% python3 -q
>>> import numpy as np
>>> np.set_printoptions(suppress=True, linewidth=200)
>>> other = np.array([[3, 2, 1, -2], [0, 3, 0, 1], [2, 2, 3, -1], [2, 3, 3, 3]])
>>> other[-1] = other[0]
>>> feats = other + 0.02 * np.eye(4)
>>> print(feats)
[[ 3.02  2.    1.   -2.  ]
 [ 0.    3.02  0.    1.  ]
 [ 2.    2.    3.02 -1.  ]
 [ 3.    2.    1.   -1.98]]
>>> print(np.linalg.cond(feats) > 100)
True
>>> print([round(float(x), 2) for x in np.linalg.svd(feats, compute_uv=False)[:3]])
[7.18, 2.99, 1.95]
>>> print(np.round(np.linalg.norm(feats, 2) / np.linalg.norm(feats), 2))
0.9
>>> def softmax(z):
...     e = np.exp(z - z.max(axis=-1, keepdims=True))
...     return e / e.sum(axis=-1, keepdims=True)
... 
>>> print(np.round(softmax(feats).sum(axis=1), 2))
[1. 1. 1. 1.]
>>> print(np.round(softmax(10 * feats[2]), 2) + 0)
[0. 0. 1. 0.]
>>> print(np.round(softmax(feats[2]), 2))
[0.21 0.21 0.57 0.01]
>>> print(np.round(softmax(feats[2] + -1), 2))
[0.21 0.21 0.57 0.01]
>>> scores = feats @ feats.T / np.sqrt(4)
>>> print(np.round(softmax(scores + np.triu(np.full(scores.shape, -np.inf), 1)), 2) + 0)
[[1.   0.   0.   0.  ]
 [0.05 0.95 0.   0.  ]
 [0.18 0.   0.82 0.  ]
 [0.46 0.   0.1  0.44]]
>>> print(softmax(scores).round(6).argmax(axis=1))
[0 1 2 0]
>>> print(np.round(np.linalg.det(feats.T), 2))
0.04
>>> print(round(float(np.linalg.det(feats[::-1])), 2))
0.04
>>> print(round(float(np.einsum("ij,ji->", feats, feats)), 2))
25.28
>>> print(np.kron(np.eye(2, dtype=int), feats))
[[ 3.02  2.    1.   -2.    0.    0.    0.   -0.  ]
 [ 0.    3.02  0.    1.    0.    0.    0.    0.  ]
 [ 2.    2.    3.02 -1.    0.    0.    0.   -0.  ]
 [ 3.    2.    1.   -1.98  0.    0.    0.   -0.  ]
 [ 0.    0.    0.   -0.    3.02  2.    1.   -2.  ]
 [ 0.    0.    0.    0.    0.    3.02  0.    1.  ]
 [ 0.    0.    0.   -0.    2.    2.    3.02 -1.  ]
 [ 0.    0.    0.   -0.    3.    2.    1.   -1.98]]
>>> print(round(np.linalg.eigvals(feats).sum().real, 2))
7.08
>>> Uu, sv, Vt = np.linalg.svd(feats)
>>> print(sv.round(2) + 0)
[7.18 2.99 1.95 0.  ]
>>> other = Uu[:, :3] @ np.diag(sv[:3]) @ Vt[:3]
>>> print(np.linalg.matrix_rank(other))
3
>>> print(round(float(np.linalg.norm(feats - other, 2)), 2), np.round(sv[3], 2))
0.0 0.0
>>> blk = np.stack([feats, -2 * feats, feats[::-1]])
>>> print(blk.shape)
(3, 4, 4)
>>> print(np.round(np.einsum("bij,cij->bc", blk, blk), 2))
[[  64.28 -128.56   46.12]
 [-128.56  257.13  -92.24]
 [  46.12  -92.24   64.28]]
>>> data = np.loadtxt("mat.csv", delimiter=",")
>>> print(data)
[[ 3. -2.  0.  0.]
 [-2.  5. -2.  0.]
 [ 0. -2.  6. -2.]
 [ 0.  0. -2.  4.]]
>>> # equal to its transpose
>>> rng = np.random.default_rng(16200)
>>> lab = rng.permutation(4)
>>> other = data[:, lab] * rng.choice([-1, 1], 4)
>>> print(other)
[[-2.  0.  3. -0.]
 [ 5. -2. -2. -0.]
 [-2.  6.  0.  2.]
 [ 0. -2.  0. -4.]]
>>> Uu, _, Vt = np.linalg.svd(data.T @ other)
>>> print(np.round(Uu @ Vt, 2) + 0)
[[ 0.  0.  1.  0.]
 [ 1.  0.  0.  0.]
 [ 0.  1.  0.  0.]
 [ 0.  0.  0. -1.]]
>>> print(np.round(np.linalg.lstsq(data, other)[0], 2) + 0)
[[ 0.  0.  1.  0.]
 [ 1.  0.  0.  0.]
 [ 0.  1.  0.  0.]
 [ 0.  0.  0. -1.]]
>>> print(lab)
[1 2 0 3]
>>> W1 = np.array([[-1, -1, 0, -1], [0, 1, 0, -1], [2, 1, -1, 1], [1, -1, -2, 0]])
>>> coef = np.array([1, 2, 0, 1])
>>> act = np.maximum(other @ W1 + coef, 0)
>>> print((act > 0).astype(int))
[[1 1 0 1]
 [0 0 1 0]
 [1 1 0 0]
 [0 1 1 1]]
>>> print((act > 0).mean(axis=0))
[0.5  0.75 0.5  0.5 ]
>>> print(act)
[[9. 7. 0. 6.]
 [0. 0. 2. 0.]
 [5. 8. 0. 0.]
 [0. 4. 8. 3.]]
>>> print(np.linalg.matrix_rank(act))
4
>>> C = np.array([[2, 3], [0, 3], [1, 0], [3, 3]])
>>> print(act @ C)
[[36. 66.]
 [ 2.  0.]
 [10. 39.]
 [17. 21.]]
>>> print((act @ C).round(6).argmax(axis=1))
[1 0 1 1]
>>> print(W1 @ C)
[[-5 -9]
 [-3  0]
 [ 6 12]
 [ 0  0]]
>>> X = np.loadtxt("data.csv", delimiter=",")
>>> print(X)
[[ 0.  0.  0.  3.]
 [-3.  1. -4.  0.]
 [ 0.  0.  3.  0.]
 [ 0.  0.  0.  0.]]
>>> # looks like rank 3
>>> rank = np.linalg.matrix_rank(X)
>>> print(rank)
3
>>> ns = np.linalg.svd(X)[2][rank:].T
>>> print(ns.shape)
(4, 1)
>>> print([int(np.linalg.matrix_rank(np.delete(X, i, axis=0))) for i in range(4)])
[2, 2, 2, 3]
>>> print(np.linalg.matrix_rank(X.T @ X), np.linalg.matrix_rank(X @ X.T))
3 3
>>> print(np.round(ns[:, 0] / ns[np.abs(ns[:, 0]).round(6).argmax(), 0], 2) + 0)
[0.33 1.   0.   0.  ]
>>> print(np.round(ns @ ns.T, 2) + 0)
[[0.1 0.3 0.  0. ]
 [0.3 0.9 0.  0. ]
 [0.  0.  0.  0. ]
 [0.  0.  0.  0. ]]
>>> print([int(np.linalg.matrix_rank(X[:i])) for i in range(1, len(X) + 1)])
[1, 2, 3, 3]
>>> proj = np.triu(np.array([[2, -2, 3, -1], [-1, 0, 2, -3], [2, 2, 3, -3], [-3, -2, -1, -3]]), 1) + np.eye(4)
>>> other = proj @ X @ np.linalg.inv(proj)
>>> print(np.linalg.matrix_rank(other))
3
>>> print(np.round(np.poly(other), 2) + 0)
[ 1. -4.  3.  0.  0.]
>>> print(proj @ X - X @ proj)
[[  6.  -2.  17.   0.]
 [  0.  -6.  13. -12.]
 [  0.   0.   0.   9.]
 [  0.   0.   0.   0.]]
>>> print(round(float(np.linalg.det(other)), 2))
0.0
>>> other = X + rng.integers(-2, 3, (4, 3)) @ rng.integers(-2, 3, (3, 4))
>>> print(other)
[[ 4.  4.  6.  1.]
 [ 3.  3.  0.  0.]
 [ 0. -2.  0.  1.]
 [ 6.  0.  2.  2.]]
>>> print(np.round(np.linalg.svd(other - X, compute_uv=False), 2) + 0)
[12.42  5.58  0.81  0.  ]
>>> M = np.load("sample0.npy")
>>> print(M)
[[-14.39  21.84   5.52]
 [ -9.11  14.61   3.84]
 [ -8.47  13.71   3.62]
 [ -6.52  10.91   2.91]
 [ -4.1    7.32   1.96]
 [ -3.32   6.12   1.62]
 [ -2.55   4.9    1.27]
 [ -0.04   0.18  -0.12]
 [ -0.03   0.16  -0.12]
 [  0.     0.    -0.04]
 [  0.     0.02   0.12]
 [  0.05   0.12   0.45]
 [  3.39  -0.55   4.04]
 [  4.35  -0.99   4.65]
 [  4.56  -1.1    4.78]
 [  4.77  -1.2    4.91]
 [  4.8   -1.22   4.93]
 [  5.09  -1.36   5.09]
 [  5.09  -1.36   5.09]
 [  7.65  -2.76   6.46]
 [ 14.37  -6.92   9.37]]
>>> x = np.array([1, 5, 2])
>>> y = M @ x
>>> print(np.round(np.linalg.pinv(M) @ M, 2) + 0)
[[1. 0. 0.]
 [0. 1. 0.]
 [0. 0. 1.]]
>>> print(np.round(np.linalg.lstsq(M, y)[0], 2))
[1. 5. 2.]
>>> y = y + 0.05 * rng.normal(size=21)
>>> print(y.round(2))
[105.81  71.65  67.3   53.82  36.41  30.61  24.49   0.61   0.44  -0.04   0.35   1.46   8.7    8.67   8.72   8.62   8.59   8.46   8.45   6.71  -1.44]
>>> coef, *_ = np.linalg.lstsq(M, y)
>>> print(np.round(M.T @ (y - M @ coef), 2) + 0)
[0. 0. 0.]
>>> print(coef.round(2))
[1.03 5.02 1.98]
>>> lab = rng.permutation(3)
>>> other = M[:, lab] * rng.choice([-1, 1], 3)
>>> print(other)
[[ -5.52  14.39 -21.84]
 [ -3.84   9.11 -14.61]
 [ -3.62   8.47 -13.71]
 [ -2.91   6.52 -10.91]
 [ -1.96   4.1   -7.32]
 [ -1.62   3.32  -6.12]
 [ -1.27   2.55  -4.9 ]
 [  0.12   0.04  -0.18]
 [  0.12   0.03  -0.16]
 [  0.04  -0.    -0.  ]
 [ -0.12  -0.    -0.02]
 [ -0.45  -0.05  -0.12]
 [ -4.04  -3.39   0.55]
 [ -4.65  -4.35   0.99]
 [ -4.78  -4.56   1.1 ]
 [ -4.91  -4.77   1.2 ]
 [ -4.93  -4.8    1.22]
 [ -5.09  -5.09   1.36]
 [ -5.09  -5.09   1.36]
 [ -6.46  -7.65   2.76]
 [ -9.37 -14.37   6.92]]
>>> Uu, _, Vt = np.linalg.svd(M.T @ other)
>>> print(lab)
[2 0 1]
>>> J = np.load("block13.npy")
>>> print(J)
[[ 0  0 -3 -3  0 -1 -1]
 [ 0  0 -1 -2 -3  2  0]
 [ 0  0  0  1 -1  1  1]
 [ 0  0  0  0  2 -1 -2]
 [ 0  0  0  0  0 -1 -2]
 [ 0  0  0  0  0  0 -2]
 [ 0  0  0  0  0  0  0]]
>>> Uu, sv, Vt = np.linalg.svd(J)
>>> V = Vt[:(sv > 1e-8).sum()]
>>> x = J[3] + 2 * J[5] + rng.integers(2) * np.eye(7)[4]
>>> print(x)
[ 0.  0.  0.  0.  2. -1. -6.]
>>> print(np.allclose(V.T @ V @ x, x))
True
>>> print(np.linalg.matrix_rank(np.vstack([J, x])))
5
>>> print(np.round(V.T @ V, 2) + 0)
[[0. 0. 0. 0. 0. 0. 0.]
 [0. 0. 0. 0. 0. 0. 0.]
 [0. 0. 1. 0. 0. 0. 0.]
 [0. 0. 0. 1. 0. 0. 0.]
 [0. 0. 0. 0. 1. 0. 0.]
 [0. 0. 0. 0. 0. 1. 0.]
 [0. 0. 0. 0. 0. 0. 1.]]
>>> print(np.round(np.diag(V.T @ V), 2) + 0)
[0. 0. 1. 1. 1. 1. 1.]
>>> other = np.array([[2, -1, 0],
...     [-3, -2, -2],
...     [-3, 1, 2],
...     [0, 0, 2],
...     [1, -2, -1],
...     [1, 1, -3],
...     [2, 3, 1]])
>>> print(np.linalg.matrix_rank(np.vstack([J, other.T])))
7
>>> print(np.vstack([J, other.T]).shape)
(10, 7)
>>> print(np.einsum("ik,kj->ij", J, other))
[[  6  -7 -10]
 [  2   7  -9]
 [  2   6   1]
 [ -3 -11  -1]
 [ -5  -7   1]
 [ -4  -6  -2]
 [  0   0   0]]
>>> print(np.einsum("ij,ij->i", J, J))
[20 18  4  9  5  4  0]
>>> print((J - J.T) / 2)
[[ 0.   0.  -1.5 -1.5  0.  -0.5 -0.5]
 [ 0.   0.  -0.5 -1.  -1.5  1.   0. ]
 [ 1.5  0.5  0.   0.5 -0.5  0.5  0.5]
 [ 1.5  1.  -0.5  0.   1.  -0.5 -1. ]
 [ 0.   1.5  0.5 -1.   0.  -0.5 -1. ]
 [ 0.5 -1.  -0.5  0.5  0.5  0.  -1. ]
 [ 0.5  0.  -0.5  1.   1.   1.   0. ]]
>>> J.inv()
Traceback (most recent call last):
  File "<python-input-105>", line 1, in <module>
    J.inv()
    ^^^^^
AttributeError: 'numpy.ndarray' object has no attribute 'inv'
>>> print(round(float(np.linalg.det(J)), 2))
0.0
>>> print(np.allclose(J, J.T))
False
>>> print(np.round(np.sort(np.abs(np.linalg.eigvals(J))), 2))
[0. 0. 0. 0. 0. 0. 0.]
>>> print(np.round(np.trace(np.linalg.pinv(X) @ X), 2))
3.0
>>> print(np.linalg.lstsq(X[:-1].T, X[-1])[2])
3
>>> W0 = np.array([[-12, -3, -4],
...     [-24, 5, -8],
...     [-21, 4, -7],
...     [-9, -5, -3],
...     [18, 8, 6],
...     [12, 8, 4]])
>>> # rank 2
>>> Uu, sv, Vt = np.linalg.svd(W0)
>>> V = Vt[:(sv > 1e-8).sum()]
>>> x = W0[2] + -2 * W0[3] + rng.integers(2) * np.eye(3)[1]
>>> print(x)
[-3. 15. -1.]
>>> print(round(float(np.linalg.norm(x - V.T @ V @ x)), 2))
0.0
>>> print(np.allclose(V.T @ V @ x, x))
True
>>> print(np.round(np.diag(V.T @ V), 2))
[0.9 1.  0.1]
>>> print(np.round(V.T @ V, 2) + 0)
[[0.9 0.  0.3]
 [0.  1.  0. ]
 [0.3 0.  0.1]]
>>> other = M + rng.integers(-2, 3, (21, 2)) @ rng.integers(-2, 3, (2, 3))
>>> print(other.round(2))
[[-14.39  21.84   5.52]
 [-11.11  14.61   3.84]
 [-14.47  15.71   3.62]
 [ -4.52  10.91   2.91]
 [ -1.1    6.32   1.96]
 [  2.68   4.12   1.62]
 [ -1.55   5.9    1.27]
 [  1.96  -1.82  -0.12]
 [  2.97   1.16  -0.12]
 [  6.    -2.    -0.04]
 [ -2.     2.02   0.12]
 [ -0.95   1.12   0.45]
 [  5.39  -0.55   4.04]
 [  4.35  -0.99   4.65]
 [  5.56  -0.1    4.78]
 [  7.77  -2.2    4.91]
 [ -0.2   -0.22   4.93]
 [  8.09  -2.36   5.09]
 [  0.09  -0.36   5.09]
 [  6.65  -1.76   6.46]
 [ 11.37  -7.92   9.37]]
>>> print(np.linalg.matrix_rank(other - M, tol=1e-8))
2
>>> print(np.round(np.abs(other - M).sum(axis=1), 2))
[0. 2. 8. 2. 4. 8. 2. 4. 4. 8. 4. 2. 2. 0. 2. 4. 6. 4. 6. 2. 4.]
>>> rank = np.linalg.matrix_rank(W0)
>>> print(rank)
2
>>> ns = np.linalg.svd(W0)[2][rank:].T
>>> print([int(np.linalg.matrix_rank(W0[:, :j + 1])) for j in range(3)])
[1, 2, 2]
>>> print(np.round(ns @ ns.T, 2) + 0)
[[ 0.1  0.  -0.3]
 [ 0.   0.   0. ]
 [-0.3  0.   0.9]]
